% ipython --no-banner

In [1]: import numpy as np

In [2]: from numpy import linalg as LA

In [3]: np.set_printoptions(precision=2, suppress=True, linewidth=200)

In [4]: tidy = lambda a: np.round(a, 2) + 0

In [5]: feats = np.load("dump.npy")

In [6]: feats
Out[6]: 
array([[ 3.09, -2.5 , -4.61, -2.53,  1.12],
       [-0.87,  2.11, -2.37, -2.07,  2.89],
       [ 3.41,  3.8 ,  0.91,  0.49,  0.32],
       [ 0.49,  2.76,  2.55,  0.53,  1.33],
       [-2.43, -0.03,  4.35,  0.6 ,  1.01],
       [-0.07, -1.47,  0.45,  2.33,  1.86],
       [-5.61, -0.74,  0.86, -2.08,  8.68],
       [ 1.07,  1.08, -2.06, -1.07,  4.03],
       [ 2.66, -1.91, -2.3 ,  0.55, -5.6 ],
       [ 0.33, -0.99,  0.79,  1.68, -8.69],
       [ 1.52,  0.45, -1.54,  2.02, -3.37],
       [-0.83,  1.79, -1.19, -4.52,  5.04],
       [-2.73,  0.26, -2.56, -4.39,  9.46],
       [-0.2 ,  0.19,  1.68, -0.7 , -2.15],
       [ 1.1 , -1.82, -0.03,  4.51, -8.67],
       [ 4.09,  1.25,  0.49,  1.94,  2.  ],
       [-0.86, -3.02,  0.94,  1.63, -3.6 ],
       [-0.93,  4.27, -0.86, -1.61,  7.48],
       [ 1.37,  1.23,  1.75,  1.4 , -1.35],
       [-5.68, -4.55,  0.86, -3.68,  4.54],
       [ 0.17,  1.82, -0.04, -2.85, -3.15],
       [ 0.48, -3.08, -1.37, -1.5 ,  0.85],
       [ 0.12, -0.74, -3.24, -2.54,  3.13],
       [-0.62, -3.85, -1.64, -0.59,  0.77],
       [-5.99, -3.71,  0.62, -3.68, -0.04],
       [-5.11, -4.71,  3.06, -5.27,  1.47],
       [-2.33,  3.23,  0.08, -0.54,  6.84],
       [ 0.21, -1.72,  5.37,  2.73, -9.  ],
       [-0.14,  3.13,  1.68,  0.99,  0.85]])

In [7]: Ac = (feats - feats.mean(axis=0)) / feats.std(axis=0)

In [8]: tidy(Ac.std(axis=0))
Out[8]: array([1., 1., 1., 1., 1.])

In [9]: b = LA.lstsq(np.delete(Ac, 0, axis=1), Ac[:, 0])[0]

In [10]: tidy(1 - np.var(Ac[:, 0] - np.delete(Ac, 0, axis=1) @ b))
Out[10]: np.float64(0.69)

In [11]: np.abs(b).argmax()
Out[11]: np.int64(1)

In [12]: gram = np.cov(feats, rowvar=False)

In [13]: tidy(feats.std(axis=0))
Out[13]: array([2.58, 2.52, 2.19, 2.42, 4.76])

In [14]: tidy(np.corrcoef(feats[:, 3], feats[:, 1])[0, 1])
Out[14]: np.float64(0.15)

In [15]: O, r_ = LA.qr(feats)

In [16]: tidy(O.T @ O)
Out[16]: 
array([[1., 0., 0., 0., 0.],
       [0., 1., 0., 0., 0.],
       [0., 0., 1., 0., 0.],
       [0., 0., 0., 1., 0.],
       [0., 0., 0., 0., 1.]])

In [17]: tidy(O @ r_)
Out[17]: 
array([[ 3.09, -2.5 , -4.61, -2.53,  1.12],
       [-0.87,  2.11, -2.37, -2.07,  2.89],
       [ 3.41,  3.8 ,  0.91,  0.49,  0.32],
       [ 0.49,  2.76,  2.55,  0.53,  1.33],
       [-2.43, -0.03,  4.35,  0.6 ,  1.01],
       [-0.07, -1.47,  0.45,  2.33,  1.86],
       [-5.61, -0.74,  0.86, -2.08,  8.68],
       [ 1.07,  1.08, -2.06, -1.07,  4.03],
       [ 2.66, -1.91, -2.3 ,  0.55, -5.6 ],
       [ 0.33, -0.99,  0.79,  1.68, -8.69],
       [ 1.52,  0.45, -1.54,  2.02, -3.37],
       [-0.83,  1.79, -1.19, -4.52,  5.04],
       [-2.73,  0.26, -2.56, -4.39,  9.46],
       [-0.2 ,  0.19,  1.68, -0.7 , -2.15],
       [ 1.1 , -1.82, -0.03,  4.51, -8.67],
       [ 4.09,  1.25,  0.49,  1.94,  2.  ],
       [-0.86, -3.02,  0.94,  1.63, -3.6 ],
       [-0.93,  4.27, -0.86, -1.61,  7.48],
       [ 1.37,  1.23,  1.75,  1.4 , -1.35],
       [-5.68, -4.55,  0.86, -3.68,  4.54],
       [ 0.17,  1.82, -0.04, -2.85, -3.15],
       [ 0.48, -3.08, -1.37, -1.5 ,  0.85],
       [ 0.12, -0.74, -3.24, -2.54,  3.13],
       [-0.62, -3.85, -1.64, -0.59,  0.77],
       [-5.99, -3.71,  0.62, -3.68, -0.04],
       [-5.11, -4.71,  3.06, -5.27,  1.47],
       [-2.33,  3.23,  0.08, -0.54,  6.84],
       [ 0.21, -1.72,  5.37,  2.73, -9.  ],
       [-0.14,  3.13,  1.68,  0.99,  0.85]])

In [18]: tidy(np.abs(np.diag(r_)))
Out[18]: array([14.15, 12.68, 11.31,  8.84, 15.48])

In [19]: tidy(abs(r_[0, 0])), tidy(LA.norm(feats[:, 0]))
Out[19]: (np.float64(14.15), np.float64(14.15))

In [20]: np.allclose(r_.T @ r_, feats.T @ feats)
Out[20]: True

In [21]: hat = feats @ LA.solve(feats.T @ feats, feats.T)

In [22]: tidy(hat @ feats[:, 4])
Out[22]: 
array([ 1.12,  2.89,  0.32,  1.33,  1.01,  1.86,  8.68,  4.03, -5.6 , -8.69, -3.37,  5.04,  9.46, -2.15, -8.67,  2.  , -3.6 ,  7.48, -1.35,  4.54, -3.15,  0.85,  3.13,  0.77, -0.04,  1.47,  6.84,
       -9.  ,  0.85])

In [23]: O, _ = LA.qr(np.array([[0.7, 1.6, 0.9], [-0.9, -0.2, 0.9], [0.9, 0.3, 0.3]]))

In [24]: F = 4 * O

In [25]: tidy(F)
Out[25]: 
array([[-1.93, -3.5 , -0.2 ],
       [ 2.48, -1.52,  2.75],
       [-2.48,  1.2 ,  2.9 ]])

In [26]: def softmax(z):
    ...:     e = np.exp(z - z.max(axis=-1, keepdims=True))
    ...:     return e / e.sum(axis=-1, keepdims=True)
    ...: 

In [27]: softmax(F).sum(axis=1)
Out[27]: array([1., 1., 1.])

In [28]: tidy(softmax(10 * F[1]))
Out[28]: array([0.06, 0.  , 0.94])

In [29]: tidy(softmax(F[1] + 2))
Out[29]: array([0.43, 0.01, 0.56])

In [30]: S = F @ F.T / np.sqrt(3)

In [31]: softmax(S).round(6).argmax(axis=1)
Out[31]: array([0, 1, 2])

In [32]: tidy(softmax(S)[1] @ F)
Out[32]: array([ 2.48, -1.52,  2.75])

In [33]: tidy(softmax(S))
Out[33]: 
array([[1., 0., 0.],
       [0., 1., 0.],
       [0., 0., 1.]])
